$ python3 -q
>>> import numpy as np
>>> np.set_printoptions(suppress=True, linewidth=160)
>>> m1 = np.load("x.npy")
>>> m1
array([[ 1.3,  2. ,  3.8,  5.3],
       [-1.8, -3.7,  3.9,  1.6],
       [ 1.5,  2. , -6. , -4.9]])
>>> out = m1 / np.sqrt((m1 ** 2).mean(axis=1, keepdims=True))
>>> np.linalg.matrix_rank(out) == np.linalg.matrix_rank(m1)
np.True_
>>> out[2].round(1)
array([ 0.4,  0.5, -1.5, -1.2])
>>> np.round(m1 - m1.mean(axis=1, keepdims=True), 1)
array([[-1.8, -1.1,  0.7,  2.2],
       [-1.8, -3.7,  3.9,  1.6],
       [ 3.4,  3.8, -4.2, -3.1]])
>>> print(np.linalg.cond(m1) > 100)
False
>>> print(np.linalg.matrix_rank(m1, rtol=0.1))
2
>>> left, sig, Vh = np.linalg.svd(m1)
>>> sig.round(1)
array([11. ,  5.3,  0.4])
>>> out = left[:, :2] @ np.diag(sig[:2]) @ Vh[:2]
>>> np.round(np.abs(m1 - out).max(), 1)
np.float64(0.3)
>>> np.linalg.matrix_rank(m1, rtol=0.05)
np.int64(2)
>>> round(np.linalg.norm(m1 - out) / np.linalg.norm(m1), 1)
np.float64(0.0)
>>> rng = np.random.default_rng(743922)
>>> out = m1 + rng.integers(-2, 3, (3, 2)) @ rng.integers(-2, 3, (2, 4))
>>> out
array([[ 5.3, -1. ,  8.8,  5.3],
       [-1.8, -5.7,  1.9, -2.4],
       [ 3.5, -1. , -5. , -7.9]])
>>> np.linalg.matrix_rank(out - m1, tol=1e-8)
np.int64(2)
>>> np.round(out - m1, 1)
array([[ 4., -3.,  5.,  0.],
       [ 0., -2., -2., -4.],
       [ 2., -3.,  1., -3.]])
>>> np.abs(out - m1).sum(axis=1)
array([12.,  8.,  9.])
>>> np.round(np.linalg.svd(out - m1, compute_uv=False), 1) + 0
array([7.9, 5.8, 0. ])
>>> W0 = np.triu(rng.random((9, 9)) < 0.3, 1).astype(int)
>>> W0 = W0 + W0.T
>>> W0
array([[0, 0, 0, 1, 0, 1, 0, 0, 0],
       [0, 0, 0, 1, 1, 0, 0, 0, 0],
       [0, 0, 0, 0, 0, 0, 0, 0, 0],
       [1, 1, 0, 0, 1, 0, 1, 0, 0],
       [0, 1, 0, 1, 0, 0, 1, 1, 0],
       [1, 0, 0, 0, 0, 0, 1, 0, 1],
       [0, 0, 0, 1, 1, 1, 0, 0, 0],
       [0, 0, 0, 0, 1, 0, 0, 0, 0],
       [0, 0, 0, 0, 0, 1, 0, 0, 0]])
>>> evals, V = np.linalg.eigh(W0)
>>> np.round(np.linalg.eigvalsh(W0 + 2 * np.eye(9)), 1)
array([-0.3,  0.3,  1. ,  2. ,  2. ,  2. ,  2.5,  3.5,  5. ])
>>> print((evals > 1e-8).sum(), (evals < -1e-8).sum())
3 3
>>> print(np.round(V.T @ W0 @ V, 1) + 0)
[[-2.3  0.   0.   0.   0.   0.   0.   0.   0. ]
 [ 0.  -1.7  0.   0.   0.   0.   0.   0.   0. ]
 [ 0.   0.  -1.   0.   0.   0.   0.   0.   0. ]
 [ 0.   0.   0.   0.   0.   0.   0.   0.   0. ]
 [ 0.   0.   0.   0.   0.   0.   0.   0.   0. ]
 [ 0.   0.   0.   0.   0.   0.   0.   0.   0. ]
 [ 0.   0.   0.   0.   0.   0.   0.5  0.   0. ]
 [ 0.   0.   0.   0.   0.   0.   0.   1.5  0. ]
 [ 0.   0.   0.   0.   0.   0.   0.   0.   3. ]]
>>> np.round(np.linalg.eigvalsh(W0 @ W0), 1) + 0
array([0. , 0. , 0. , 0.2, 1. , 2.1, 2.7, 5.1, 8.7])
>>> evals.round(1) + 0
array([-2.3, -1.7, -1. ,  0. ,  0. ,  0. ,  0.5,  1.5,  3. ])
